% ipython --no-banner

In [1]: import numpy as np

In [2]: np.set_printoptions(suppress=True, linewidth=160)

In [3]: arr = np.load("w.npy")

In [4]: print(arr.round(2) + 0)
[[ -2.09   7.59  -4.   -18.78  -7.59  39.32 -32.94  23.55]
 [ -2.03   6.15  -2.85 -15.6   -6.15  31.61 -26.36  18.57]
 [ -1.99   5.72  -2.51 -14.64  -5.72  29.31 -24.43  17.1 ]
 [ -1.93   5.27  -2.17 -13.65  -5.27  26.91 -22.42  15.59]
 [ -1.69   3.94  -1.2  -10.63  -3.94  19.68 -16.47  11.15]
 [ -1.62   3.66  -1.01  -9.98  -3.66  18.15 -15.23  10.24]
 [ -1.5    3.25  -0.73  -9.01  -3.25  15.86 -13.39   8.89]
 [ -1.48   3.18  -0.69  -8.85  -3.18  15.5  -13.11   8.68]
 [ -1.36   2.85  -0.48  -8.06  -2.85  13.66 -11.64   7.61]
 [ -1.34   2.77  -0.43  -7.88  -2.77  13.25 -11.32   7.38]
 [ -1.13   2.27  -0.14  -6.67  -2.27  10.48  -9.15   5.81]
 [ -0.81   1.65   0.16  -5.12  -1.65   7.1   -6.54   3.98]
 [ -0.32   0.9    0.38  -3.08  -0.9    3.08  -3.45   1.91]
 [  0.04   0.37   0.3   -1.42  -0.37   0.72  -1.42   0.71]
 [  0.06   0.33   0.28  -1.27  -0.33   0.57  -1.26   0.63]
 [  0.01   0.01   0.01  -0.05  -0.01   0.    -0.05   0.02]
 [ -0.28  -0.18  -0.17   0.72   0.18   0.13   0.77  -0.41]
 [ -0.54  -0.3   -0.26   1.16   0.3    0.3    1.31  -0.73]
 [ -0.95  -0.46  -0.34   1.73   0.46   0.55   2.08  -1.22]
 [ -1.63  -0.72  -0.38   2.54   0.72   0.85   3.35  -2.08]
 [ -1.96  -0.84  -0.38   2.9    0.84   0.95   3.96  -2.51]
 [ -2.05  -0.87  -0.38   3.     0.87   0.98   4.14  -2.63]
 [ -2.17  -0.91  -0.38   3.12   0.91   1.01   4.35  -2.78]
 [ -3.12  -1.27  -0.3    4.11   1.27   1.15   6.18  -4.12]
 [ -3.51  -1.42  -0.25   4.5    1.42   1.16   6.94  -4.69]
 [ -4.51  -1.81  -0.09   5.51   1.81   1.08   8.98  -6.23]
 [ -4.92  -1.97  -0.01   5.92   1.97   1.01   9.84  -6.88]
 [ -5.48  -2.19   0.1    6.48   2.19   0.89  11.01  -7.77]
 [ -6.1   -2.45   0.24   7.1    2.45   0.71  12.34  -8.79]
 [-10.65  -4.43   1.55  11.73   4.43  -1.58  22.77 -16.9 ]
 [-14.6   -6.28   2.95  15.89   6.28  -4.6   32.52 -24.57]
 [-16.32  -7.12   3.62  17.74   7.12  -6.14  36.91 -28.04]
 [-17.68  -7.79   4.16  19.22   7.79  -7.44  40.45 -30.84]
 [-19.69  -8.81   5.    21.42   8.81  -9.49  45.76 -35.05]]

In [5]: print(np.unique(arr.round(6), axis=0).shape)
(34, 8)

In [6]: print(np.allclose(arr[:-1].T @ np.linalg.lstsq(arr[:-1].T, arr[-1])[0], arr[-1]))
True

In [7]: print(round(float(np.trace(np.linalg.pinv(arr) @ arr)), 2))
3.0

In [8]: print(np.abs(np.diag(np.linalg.qr(arr)[1])) > 1e-9)
[ True  True  True False False False False False]
